In [1]: import numpy as np

In [2]: from numpy import linalg as LA

In [3]: np.set_printoptions(precision=4, suppress=True, linewidth=100, legacy="1.25")

In [4]: def rd(a):
   ...:     return np.round(a, 4) + 0
   ...: 

In [5]: K = np.array([[0.4, -0.8, 0.4, -0.2, -0.1, -0.9, 0.2],
   ...:     [-1.0, -0.3, -0.7, -0.8, -0.1, 0.1, -0.5],
   ...:     [-1.0, -0.1, -0.6, -1.1, -0.3, 0.0, 0.2],
   ...:     [-3.9, -0.1, 0.1, 0.6, -0.6, -1.3, 0.2],
   ...:     [0.6, -1.6, -0.3, 0.6, 0.3, 0.5, 1.3]])

In [6]: rng = np.random.default_rng(106508)

In [7]: K[4] = K[1] + 0.05 * rng.normal(size=7)

In [8]: rd(K)
Out[8]: 
array([[ 0.4   , -0.8   ,  0.4   , -0.2   , -0.1   , -0.9   ,  0.2   ],
       [-1.    , -0.3   , -0.7   , -0.8   , -0.1   ,  0.1   , -0.5   ],
       [-1.    , -0.1   , -0.6   , -1.1   , -0.3   ,  0.    ,  0.2   ],
       [-3.9   , -0.1   ,  0.1   ,  0.6   , -0.6   , -1.3   ,  0.2   ],
       [-0.8845, -0.3299, -0.7592, -0.7933, -0.1055,  0.0774, -0.56  ]])

In [9]: rd(LA.norm(K, 2) / LA.norm(K))
Out[9]: 0.858

In [10]: np.argsort(-LA.norm(K, axis=0).round(6), kind="stable")[:3]
Out[10]: array([0, 3, 5])

In [11]: LA.cond(K) > 100
Out[11]: False

In [12]: [round(float(x), 4) for x in LA.svd(K, compute_uv=False)[:3]]
Out[12]: [4.4719, 2.2171, 1.3335]

In [13]: rd(LA.norm(K, "nuc"))
Out[13]: 8.7613

In [14]: rd(LA.norm(K) ** 2 / LA.norm(K, 2) ** 2)
Out[14]: 1.3585

In [15]: rd(LA.norm(K, 2))
Out[15]: 4.4719

In [16]: rd(LA.norm(K[0] - K[1]))
Out[16]: 2.2956

In [17]: rd(LA.norm(K, axis=1))
Out[17]: array([1.3638, 1.578 , 1.6462, 4.2048, 1.5581])

In [18]: K[0] @ K[1]
Out[18]: -0.46

In [19]: rd(LA.norm(K[0], 1)), rd(LA.norm(K[0], np.inf))
Out[19]: (3.0, 0.9)

In [20]: np.zeros(5, 7)
TypeError: Cannot interpret '7' as a data type


In [21]: rd(K.mean(axis=0))
Out[21]: array([-1.2769, -0.326 , -0.3118, -0.4587, -0.2411, -0.4045, -0.092 ])

In [22]: np.abs(K).max()
Out[22]: 3.9

In [23]: rd(K.sum(axis=0))
Out[23]: array([-6.3845, -1.6299, -1.5592, -2.2933, -1.2055, -2.0226, -0.46  ])

In [24]: mat = np.loadtxt("layer3.csv", delimiter=",")

In [25]: mat
Out[25]: 
array([[  4.1416,  -0.4585,  -3.6537,  32.4161,  37.0877],
       [ -6.5725,  -1.0825, -32.6518, -16.1263,  -3.3611],
       [  5.3308,  -1.5278,  -2.4945,  29.476 ,  36.5747],
       [  3.9038,   0.1852,  -3.5889,  29.8723,  36.2173],
       [ -5.4733,   0.9977, -33.6251, -15.1665,  -1.4318],
       [  3.8605,   1.2223,  -1.9031,  30.369 ,  34.2585],
       [ -6.5386,  -0.3014, -32.0991, -17.1061,  -1.7751],
       [ -5.0652,   1.2566, -33.1738, -15.7765,  -4.147 ],
       [ -4.3549,   0.9007, -31.8178, -16.8723,  -2.7666],
       [ -6.5879,  -1.108 , -32.8042, -17.6215,  -0.1484],
       [  3.9884,  -0.3725,  -1.6902,  31.6591,  34.803 ],
       [ -5.3765,  -0.4841, -33.8811, -18.0166,  -1.969 ],
       [ -7.4265,  -0.9902, -33.7523, -17.0671,  -2.9735],
       [ -5.6873,  -0.1793, -32.4866, -16.5804,  -1.857 ],
       [  3.6536,   0.4037,  -2.6083,  31.2178,  35.8191],
       [  4.0929,   1.5826,  -1.269 ,  29.6313,  37.917 ],
       [ -6.0867,  -2.4542, -32.3848, -14.596 ,  -0.3207],
       [  4.9189,  -0.1803,  -1.5349,  31.1929,  37.0773],
       [ -6.2937,  -0.8211, -33.112 , -16.815 ,  -2.9469],
       [  5.0962,   0.6304,  -2.6019,  29.3874,  35.6319],
       [  4.9955,   2.2436,  -3.4808,  30.6197,  34.5754],
       [  3.9502,  -1.2326,  -1.5694,  31.5256,  34.5864],
       [  3.2812,   0.8944,  -0.8645,  30.2357,  37.5676],
       [ -7.2907,  -0.5165, -31.7068, -15.1076,  -1.2912],
       [  4.5116,  -1.1691,  -3.1283,  30.5947,  37.4302],
       [ -4.6497,   0.8488, -31.357 , -14.4619,  -1.6841],
       [  3.345 ,   0.4325,  -2.5554,  31.7662,  37.143 ]])

In [26]: Y = mat / np.sqrt((mat ** 2).mean(axis=1, keepdims=True))

In [27]: LA.matrix_rank(mat - mat.mean(axis=1, keepdims=True))
Out[27]: 4

In [28]: rd(Y[3])
Out[28]: array([ 0.1848,  0.0088, -0.1699,  1.4138,  1.7141])

In [29]: LA.matrix_rank(Y) == LA.matrix_rank(mat)
Out[29]: True

In [30]: rd(LA.norm(Y, axis=1))
Out[30]: 
array([2.2361, 2.2361, 2.2361, 2.2361, 2.2361, 2.2361, 2.2361, 2.2361, 2.2361, 2.2361, 2.2361,
       2.2361, 2.2361, 2.2361, 2.2361, 2.2361, 2.2361, 2.2361, 2.2361, 2.2361, 2.2361, 2.2361,
       2.2361, 2.2361, 2.2361, 2.2361, 2.2361])

In [31]: W1 = np.array([[0, -2, 0, 0, -1, 0],
    ...:     [2, 2, 2, -2, -1, -2],
    ...:     [1, -1, -1, -2, 1, 1],
    ...:     [-1, 0, 2, 1, 0, -1],
    ...:     [0, -2, -2, -2, 0, 0]])

In [32]: b = np.array([0, -4, 2, 2, -1, -2])

In [33]: H = np.maximum(mat @ W1 + b, 0)

In [34]: rd((H > 0).mean(axis=0))
Out[34]: array([0.    , 0.4815, 0.4815, 0.4815, 0.    , 0.    ])

In [35]: LA.matrix_rank(H)
Out[35]: 3

In [36]: C = np.array([[5, -4], [0, -4], [2, -4], [-3, 4], [4, 2], [-3, -2]])

In [37]: (H @ C).round(6).argmax(axis=1)
Out[37]: array([0, 1, 0, 0, 1, 0, 1, 1, 1, 1, 0, 1, 1, 1, 0, 0, 1, 0, 1, 0, 0, 0, 0, 1, 0, 1, 0])

In [38]: W1 @ C
Out[38]: 
array([[ -4,   6],
       [ 22, -30],
       [ 10,  -4],
       [ -1,   2],
       [  2,   8]])

In [39]: U, s, Vt = LA.svd(mat)

In [40]: rd(s)
Out[40]: array([186.6167, 122.2016,   5.9118,   5.136 ,   3.781 ])

In [41]: Y = U[:, :2] @ np.diag(s[:2]) @ Vt[:2]

In [42]: rd(LA.norm(mat - Y) / LA.norm(mat))
Out[42]: 0.039

In [43]: LA.matrix_rank(Y)
Out[43]: 2

In [44]: G = np.cov(mat, rowvar=False)

In [45]: np.median(mat, axis=0)
Out[45]: array([ 3.2812, -0.1803, -3.6537, 29.3874, 34.2585])

In [46]: rd(np.polyfit(mat[:, 0], mat[:, 1], 1))
Out[46]: array([ 0.0564, -0.0091])

In [47]: np.argsort(-mat.std(axis=0).round(6), kind="stable")
Out[47]: array([3, 4, 2, 0, 1])

In [48]: np.argwhere(np.triu(np.abs(np.corrcoef(mat.T)) > 0.8, 1))
Out[48]: 
array([[0, 2],
       [0, 3],
       [0, 4],
       [2, 3],
       [2, 4],
       [3, 4]])

In [49]: z = mat[:, 3] > np.median(mat[:, 3])

In [50]: r0 = mat[z].mean(axis=0) - mat[~z].mean(axis=0)

In [51]: np.argsort(-np.abs(r0).round(6), kind="stable")
Out[51]: array([3, 4, 2, 0, 1])

In [52]: data = np.load("block8.npy")

In [53]: data
Out[53]: 
array([[ 1.35,  1.95,  2.85,  0.45,  0.9 ,  1.95, -2.25,  2.55, -0.45],
       [-0.78, -0.76,  0.77, -2.01, -0.42,  1.49, -0.15,  2.41, -1.44],
       [-1.68, -2.28, -2.58, -1.26, -1.08, -1.38,  2.22, -1.62, -0.12]])

In [54]: # looks like rank 2

In [55]: U, s, Vt = LA.svd(data)

In [56]: evecs = Vt[:(s > 1e-8).sum()]

In [57]: x = data[1] + 2 * data[0] + rng.integers(2) * np.eye(9)[1]

In [58]: rd(x)
Out[58]: array([ 1.92,  3.14,  6.47, -1.11,  1.38,  5.39, -4.65,  7.51, -2.34])

In [59]: np.allclose(evecs.T @ evecs @ x, x)
Out[59]: True

In [60]: rd(LA.norm(x - evecs.T @ evecs @ x))
Out[60]: 0.0

In [61]: rd(np.diag(evecs.T @ evecs))
Out[61]: array([0.1568, 0.2481, 0.2678, 0.3373, 0.0592, 0.1907, 0.1832, 0.4247, 0.1321])

In [62]: LA.matrix_rank(np.vstack([data, x]))
Out[62]: 2
